$ python -q
>>> import numpy as np
>>> np.set_printoptions(precision=1, suppress=True, linewidth=140, floatmode="fixed")
>>> rnd = lambda a: np.round(a, 1) + 0
>>> feats = np.loadtxt("a.csv", delimiter=",")
>>> feats
array([[ 1.0,  2.0,  0.0, -2.0,  1.0],
       [ 1.0,  0.0,  1.0,  1.0,  2.0],
       [ 3.0,  1.0,  0.0, -2.0, -3.0],
       [-2.0, -1.0, -3.0, -2.0, -3.0],
       [-1.0, -1.0, -2.0, -1.0, -1.0],
       [ 3.0,  5.0,  5.0,  0.0,  2.0],
       [-2.0,  3.0,  2.0,  0.0,  2.0],
       [ 0.0,  0.0,  0.0,  0.0,  0.0],
       [ 0.0,  2.0, -1.0, -3.0, -1.0],
       [ 0.0,  6.0,  4.0, -1.0,  4.0],
       [ 1.0,  0.0,  1.0,  1.0,  2.0],
       [ 2.0, -2.0, -1.0,  0.0, -3.0],
       [-2.0,  3.0,  2.0,  0.0,  2.0],
       [-2.0, -1.0, -3.0, -2.0, -3.0],
       [ 0.0,  0.0,  0.0,  0.0,  0.0],
       [ 2.0,  3.0,  2.0, -1.0,  2.0],
       [ 0.0,  0.0,  0.0,  0.0,  0.0]])
>>> # looks like rank 4
>>> r = np.linalg.matrix_rank(feats)
>>> r
np.int64(4)
>>> N = np.linalg.svd(feats)[2][r:].T
>>> np.linalg.matrix_rank(feats.T @ feats), np.linalg.matrix_rank(feats @ feats.T)
(np.int64(4), np.int64(4))
>>> [int(np.linalg.matrix_rank(feats[:i])) for i in range(1, len(feats) + 1)]
[1, 2, 3, 4, 4, 4, 4, 4, 4, 4, 4, 4, 4, 4, 4, 4, 4]
>>> rnd(feats @ N)
array([[0.0],
       [0.0],
       [0.0],
       [0.0],
       [0.0],
       [0.0],
       [0.0],
       [0.0],
       [0.0],
       [0.0],
       [0.0],
       [0.0],
       [0.0],
       [0.0],
       [0.0],
       [0.0],
       [0.0]])
>>> rnd(N[:, 0] / N[np.abs(N[:, 0]).round(6).argmax(), 0])
array([-0.2, -0.9,  1.0, -1.0,  0.1])
